$ python3 -q
>>> import numpy as np
>>> np.set_printoptions(precision=2, suppress=True, linewidth=200)
>>> B = np.array([[1, 0, 1, 0, 1],
...     [3, 2, 0, 2, 1],
...     [2, 3, 2, 1, 1],
...     [1, 1, 3, 0, 1],
...     [1, 2, 1, 2, 0]])
>>> X = B + B.T
>>> print(X)
[[2 3 3 1 2]
 [3 4 3 3 3]
 [3 3 4 4 2]
 [1 3 4 0 3]
 [2 3 2 3 0]]
>>> B = X / np.linalg.norm(X, axis=1, keepdims=True)
>>> G = B @ B.T
>>> print((np.abs(G) > 0.9).astype(int))
[[1 1 1 1 0]
 [1 1 1 0 0]
 [1 1 1 0 1]
 [1 0 0 1 0]
 [0 0 1 0 1]]
>>> print(np.linalg.norm(B, axis=1))
[1. 1. 1. 1. 1.]
>>> rng = np.random.default_rng(21)
>>> B = X + rng.integers(-2, 3, (5, 1)) @ rng.integers(-2, 3, (1, 5))
>>> print(B)
[[ 1  4  5  2  1]
 [ 4  3  1  2  4]
 [ 2  4  6  5  1]
 [ 2  2  2 -1  4]
 [ 2  3  2  3  0]]
>>> print(np.linalg.matrix_rank(B - X, tol=1e-8))
1
>>> print(np.abs(B - X).sum(axis=1))
[6 6 6 6 0]
>>> vals, V = np.linalg.eig(B)
>>> print(np.round(B @ V[:, 0] - vals[0] * V[:, 0], 2) + 0)
[0. 0. 0. 0. 0.]
>>> vec = np.array([0, -2, 4, 3, -2])
>>> h = np.maximum(X @ vec, 0)
>>> print(np.tanh(X @ vec))
[1. 1. 1. 1. 1.]
>>> print(np.maximum(X @ (3 * vec), 0))
[15 21 54 12 33]
>>> print(np.flatnonzero(h > 1e-9))
[0 1 2 3 4]
>>> print(X * (h > 1e-9)[:, None])
[[2 3 3 1 2]
 [3 4 3 3 3]
 [3 3 4 4 2]
 [1 3 4 0 3]
 [2 3 2 3 0]]
>>> print(h)
[ 5  7 18  4 11]
>>> B = X / np.sqrt((X ** 2).mean(axis=1, keepdims=True))
>>> print(B[4])
[0.88 1.32 0.88 1.32 0.  ]
>>> print(np.linalg.norm(B, axis=1))
[2.24 2.24 2.24 2.24 2.24]
>>> feats = np.load("sample16.npy")
>>> print(feats)
[[-0.75  0.25  0.44]
 [ 0.15 -0.35  0.84]
 [-0.37 -0.89 -0.24]
 [-0.52  0.17 -0.22]]
>>> B = np.array([[0, 3], [1, 0], [3, 0]])
>>> print(np.linalg.matrix_rank(feats @ B))
2
>>> print(np.einsum("ik,kj->ij", feats, B))
[[ 1.58 -2.25]
 [ 2.16  0.45]
 [-1.62 -1.12]
 [-0.48 -1.57]]
>>> print(np.einsum("ik,kj->ji", feats, B))
[[ 1.58  2.16 -1.62 -0.48]
 [-2.25  0.45 -1.12 -1.57]]
>>> print(np.einsum("ij->j", feats))
[-1.5  -0.81  0.82]
>>> q, V = np.linalg.qr(feats[:, :2])[0], np.linalg.qr(feats[:, 2:])[0]
>>> sigma = np.linalg.svd(q.T @ V, compute_uv=False)
>>> print((sigma > 0.9).sum())
0
>>> print(feats.sum(axis=0))
[-1.5  -0.81  0.82]
>>> print(feats.mean(axis=0))
[-0.37 -0.2   0.2 ]
>>> print(np.round(np.linalg.norm(feats), 2))
1.73
>>> print(feats - feats[0])
[[ 0.    0.    0.  ]
 [ 0.9  -0.6   0.4 ]
 [ 0.37 -1.14 -0.68]
 [ 0.22 -0.08 -0.66]]
>>> print(np.unravel_index(np.abs(feats).argmax(), feats.shape))
(np.int64(2), np.int64(1))
>>> print(round(np.abs(feats).max(), 2))
0.89
>>> u = np.array([1, 2])
>>> print(np.array([np.convolve(row, u, "same") for row in feats]))
[[-0.75 -1.25  0.95]
 [ 0.15 -0.05  0.14]
 [-0.37 -1.64 -2.02]
 [-0.52 -0.88  0.13]]
>>> print(np.convolve(feats[3], u))
[-0.52 -0.88  0.13 -0.43]
>>> print(np.correlate(feats[3], feats[2], "full"))
[0.13 0.42 0.1  0.13 0.08]
>>> B = np.array([[0, -2, -1, 2], [-2, 2, -1, -1], [2, 1, -1, 0], [-2, 1, -2, 1]])
>>> W0 = B + B.T
>>> print(W0)
[[ 0 -4  1  0]
 [-4  4  0  0]
 [ 1  0 -2 -2]
 [ 0  0 -2  2]]
>>> vals, V = np.linalg.eigh(W0)
>>> vec = np.array([1, 0, 2, 1])
>>> print(round(float(vec @ W0 @ vec / (vec @ vec)), 2), round(vals[0], 2), round(float(vals[-1]), 2))
-1.67 -3.48 6.51
>>> print(vec @ W0 @ vec)
-10
>>> print(V * np.abs(vals) @ V.T)
[[ 3.66 -1.82 -0.47 -0.33]
 [-1.82  5.32 -0.59 -0.08]
 [-0.47 -0.59  2.9  -0.04]
 [-0.33 -0.08 -0.04  2.81]]
>>> E = np.load("a.npy")
>>> print(E)
[[  3.28 -12.23  10.18   1.96]
 [ -1.13  22.39 -28.59  13.4 ]
 [  1.07  -6.46   6.59  -2.6 ]
 [ -2.29   4.97  -1.39  -4.22]
 [  2.16  -9.11   7.89  -1.95]
 [ -2.32  13.56 -13.37   6.1 ]
 [  0.23  -5.46   6.35  -3.89]
 [  2.07  -1.09  -2.93   5.75]
 [ -0.53   9.53 -11.12   6.77]
 [ -0.89 -13.53  19.44 -15.58]]
>>> Ac = E - E.mean(axis=0)
>>> Uu, sigma, VT = np.linalg.svd(Ac, full_matrices=False)
>>> print(np.searchsorted(np.cumsum(sigma ** 2) / (sigma ** 2).sum(), 0.9) + 1)
1
>>> print(np.abs(Uu[:, 0]).argmax())
1
>>> basis = E[[2, 5]].astype(float)
>>> for _ in range(3):
...     labels = np.linalg.norm(E[:, None] - basis, axis=-1).argmin(axis=1)
...     basis = np.array([E[labels == j].mean(axis=0) for j in range(2)])
... 
>>> print(labels)
[0 1 0 0 0 1 0 0 1 0]
>>> print(basis)
[[  0.8   -6.13   6.59  -2.93]
 [ -1.33  15.16 -17.69   8.76]]
>>> print(basis[1] - basis[0])
[ -2.13  21.29 -24.28  11.69]
>>> m1 = np.load("mat.npy")
>>> print(m1)
[[ 0.95  0.02 -0.29  0.12]
 [ 0.02  0.99  0.1  -0.04]
 [-0.29  0.1  -0.66  0.68]
 [ 0.12 -0.04  0.68  0.72]]
>>> print(np.round(m1 @ m1.T, 2) + 0)
[[1. 0. 0. 0.]
 [0. 1. 0. 0.]
 [0. 0. 1. 0.]
 [0. 0. 0. 1.]]
>>> print(round(m1[:, 2] @ m1[:, 3], 2))
0.0
>>> vec = np.array([-3, 1, 1, 1])
>>> rhs = m1 @ vec
>>> beta, lr = np.zeros(4), 1 / np.linalg.norm(m1, 2) ** 2
>>> for i in range(40):
...     beta -= lr * m1.T @ (m1 @ beta - rhs)
...     if i % 10 == 0: print(i, round(np.linalg.norm(m1 @ beta - rhs), 2))
... 
0 0.0
10 0.0
20 0.0
30 0.0
>>> print(np.round(np.linalg.cond(m1), 2))
1.0
>>> print(beta)
[-3.  1.  1.  1.]
>>> vals, V = np.linalg.eigh(m1)
>>> vec = np.array([4, 0, 3, 4])
>>> print(np.round(vec @ m1 @ vec, 2))
33.96
>>> print(np.round(np.abs(m1).sum(axis=1).max(), 2), round(np.abs(vals).max(), 2))
1.74 1.0
>>> print(round(float(vec @ m1 @ vec / (vec @ vec)), 2), round(float(vals[0]), 2), round(vals[-1], 2))
0.83 -1.0 1.0
>>> vec = np.array([1, 0, 0, 0])
>>> print(np.linalg.inv(m1))
[[ 0.95  0.02 -0.29  0.12]
 [ 0.02  0.99  0.1  -0.04]
 [-0.29  0.1  -0.66  0.68]
 [ 0.12 -0.04  0.68  0.72]]
>>> print(np.round(m1.T @ (m1 @ vec), 2) + 0)
[1. 0. 0. 0.]
>>> print(np.all(np.linalg.eigvalsh(m1) > 0))
False
>>> print([round(float(np.linalg.det(m1[:i, :i])), 2) + 0 for i in range(1, 5)])
[0.95, 0.94, -0.72, -1.0]
>>> A = np.load("out17.npy")
>>> print(A)
[[0 0 0 1 1]
 [0 0 1 0 0]
 [0 1 0 0 0]
 [1 0 0 0 1]
 [1 0 0 1 0]]
>>> vals, V = np.linalg.eigh(A)
>>> vec = np.array([-2, 0, -1, 2, 2])
>>> print(np.abs(A).sum(axis=1).max(), np.abs(vals).max())
2 2.0
>>> print(np.round(V * np.maximum(vals, 0) @ V.T, 2) + 0)
[[0.67 0.   0.   0.67 0.67]
 [0.   0.5  0.5  0.   0.  ]
 [0.   0.5  0.5  0.   0.  ]
 [0.67 0.   0.   0.67 0.67]
 [0.67 0.   0.   0.67 0.67]]
>>> print(round(vec @ A @ vec / (vec @ vec), 2), round(vals[0], 2), vals[-1])
-0.62 -1.0 2.0
>>> print(np.linalg.eigvalsh(A[1:, 1:]))
[-1. -1.  1.  1.]
>>> vals, V = np.linalg.eig(A)
>>> print(round(float(np.prod(vals)), 2))
-2.0
>>> print(vals)
[ 2.  1. -1. -1. -1.]
>>> vals, V = np.linalg.eigvalsh(A)
Traceback (most recent call last):
  File "<python-input-96>", line 1, in <module>
    vals, V = np.linalg.eigvalsh(A)
    ^^^^^^^
ValueError: too many values to unpack (expected 2)
>>> vals, V = np.linalg.eigh(A)
>>> print(np.linalg.eigvalsh(A + 2 * np.eye(5)))
[1. 1. 1. 3. 4.]
>>> print(round(float(vals.sum()), 2), np.trace(A))
-0.0 0
>>> print(np.unique(vals.round(6) + 0, return_counts=True)[1])
[3 1 1]
>>> print(np.abs(V[:, -1]).round(6).argmax())
0
>>> print(np.linalg.svd(A, compute_uv=False))
[2. 1. 1. 1. 1.]
>>> u = np.array([-1, 1, -2, 0, 0])
>>> B = A + np.outer(u, np.eye(5)[4])
>>> print(np.linalg.matrix_rank(np.linalg.inv(B) - np.linalg.inv(A), tol=1e-8))
1
>>> print(B)
[[ 0.  0.  0.  1.  0.]
 [ 0.  0.  1.  0.  1.]
 [ 0.  1.  0.  0. -2.]
 [ 1.  0.  0.  0.  1.]
 [ 1.  0.  0.  1.  0.]]
>>> F = np.array([[1, 0, 0, 0], [2, 1, 0, 0], [1, 1, 1, 0], [4, 5, 4, 1]])
>>> vals, V = np.linalg.eig(F)
>>> print(np.sort(np.linalg.eigvals(F @ F)))
[1. 1. 1. 1.]
>>> labels = rng.permutation(4)
>>> B = F[:, labels] * rng.choice([-1, 1], 4)
>>> print(B)
[[-1  0  0  0]
 [-2  0  0  1]
 [-1  1  0  1]
 [-4  4 -1  5]]
>>> Uu, _, VT = np.linalg.svd(F.T @ B)
>>> print(np.round(np.linalg.lstsq(F, B)[0], 2) + 0)
[[-1.  0.  0.  0.]
 [ 0.  0.  0.  1.]
 [ 0.  1.  0.  0.]
 [ 0.  0. -1.  0.]]
>>> print(labels)
[0 2 3 1]
>>> print(np.round(Uu @ VT, 2) + 0)
[[-1.  0.  0.  0.]
 [ 0.  0.  0.  1.]
 [ 0.  1.  0.  0.]
 [ 0.  0. -1.  0.]]
>>> vec = np.array([-1, 2, -2, -1])
>>> print(B * vec)
[[ 1  0  0  0]
 [ 2  0  0 -1]
 [ 1  2  0 -1]
 [ 4  8  2 -5]]
>>> print(B @ vec)
[1 1 2 9]
>>> print(B @ np.eye(4)[2])
[ 0.  0.  0. -1.]
>>> print((B @ vec).argmax())
3
>>> print(np.linalg.norm(B @ vec) <= np.linalg.norm(B, 2) * np.linalg.norm(vec) + 1e-9)
True
>>> vec = np.array([6, -9, 0, -3])
>>> print(np.linalg.norm(F @ vec) <= np.linalg.norm(F, 2) * np.linalg.norm(vec) + 1e-9)
True
>>> print((F * vec).sum(axis=1))
[  6   3  -3 -24]
>>> print(F @ (2 * vec))
[ 12   6  -6 -48]
>>> print(F @ vec)
[  6   3  -3 -24]
>>> print(F @ np.ones(4))
[ 1.  3.  3. 14.]
>>> th = np.radians(15)
>>> Rm = np.eye(4)
>>> Rm[1, 1] = Rm[2, 2] = np.cos(th)
>>> Rm[1, 2], Rm[2, 1] = -np.sin(th), np.sin(th)
>>> print(Rm)
[[ 1.    0.    0.    0.  ]
 [ 0.    0.97 -0.26  0.  ]
 [ 0.    0.26  0.97  0.  ]
 [ 0.    0.    0.    1.  ]]
>>> B = F @ Rm.T
>>> print(B)
[[1.   0.   0.   0.  ]
 [2.   0.97 0.26 0.  ]
 [1.   0.71 1.22 0.  ]
 [4.   3.79 5.16 1.  ]]
>>> print(np.allclose(np.linalg.norm(F, axis=1), np.linalg.norm(B, axis=1)))
True
>>> print(np.allclose(F @ F.T, B @ B.T))
True
>>> print(np.abs(B - F).max(axis=0))
[0.   1.21 1.16 0.  ]
>>> M = np.load("layer18.npy")
>>> print(M)
[[ 1.43 -3.08  3.45  8.03 -3.46]
 [ 2.41 -7.85 -0.79 -5.22  2.16]
 [ 2.61  1.74 -3.81 -6.72  5.52]
 [ 3.05 -3.31  8.64 -2.15  0.67]
 [ 8.85 -1.25 -3.85 -2.3  -0.2 ]
 [ 7.62  3.72 -0.91  0.14 -5.22]
 [-0.32  3.71 -5.46  4.34  6.12]
 [-3.78 -2.61  2.47  2.11 -8.27]
 [ 3.67 -1.32  4.68  5.19 -6.  ]
 [-4.29  0.84 -0.91  7.54  4.82]
 [ 3.99  2.27 -7.68  3.93  2.11]
 [-4.33 -5.09 -6.14  4.13 -0.76]
 [-2.68  2.26 -9.29  1.19 -0.3 ]
 [ 5.7  -5.97 -2.87  2.12  4.38]
 [ 1.4   7.75 -3.47 -5.06  0.63]
 [ 1.79  0.95 -1.76 -9.62  0.37]
 [ 2.04  3.34 -3.    8.29 -2.65]
 [-1.46  4.39 -2.45  0.03 -8.52]]
>>> B = np.c_[M[:, :2] @ np.array([[9, 1], [5, 3]]), np.array([-1, 2, 2, -2, -2, 1, -2, 0, 2, -2, 1, 2, 0, -2, 1, 0, -1, -1])]
>>> print(B)
[[ -2.53  -7.81  -1.  ]
 [-17.56 -21.14   2.  ]
 [ 32.19   7.83   2.  ]
 [ 10.9   -6.88  -2.  ]
 [ 73.4    5.1   -2.  ]
 [ 87.18  18.78   1.  ]
 [ 15.67  10.81  -2.  ]
 [-47.07 -11.61   0.  ]
 [ 26.43  -0.29   2.  ]
 [-34.41  -1.77  -2.  ]
 [ 47.26  10.8    1.  ]
 [-64.42 -19.6    2.  ]
 [-12.82   4.1    0.  ]
 [ 21.45 -12.21  -2.  ]
 [ 51.35  24.65   1.  ]
 [ 20.86   4.64   0.  ]
 [ 35.06  12.06  -1.  ]
 [  8.81  11.71  -1.  ]]
>>> print(np.round(np.linalg.norm(B - M @ np.linalg.lstsq(M, B)[0], axis=0), 2) + 0)
[0.   0.   5.79]
>>> print(np.linalg.matrix_rank(np.c_[M, B]))
6
>>> print(np.round(np.linalg.lstsq(M, B[:, 0])[0], 2) + 0)
[9. 5. 0. 0. 0.]
>>> print(np.linalg.norm(np.linalg.qr(M)[0].T @ B, axis=0) ** 2 / ((B ** 2).sum(axis=0) + 1e-12))
[1.  1.  0.2]
>>> print(B.sum(axis=0))
[251.75  29.17  -2.  ]
>>> print(round(np.linalg.norm(B), 2))
181.82
>>> print(np.round(np.abs(B).max(), 2))
87.18
>>> np.zeros(18, 3)
Traceback (most recent call last):
  File "<python-input-150>", line 1, in <module>
    np.zeros(18, 3)
    ~~~~~~~~^^^^^^^
TypeError: Cannot interpret '3' as a data type
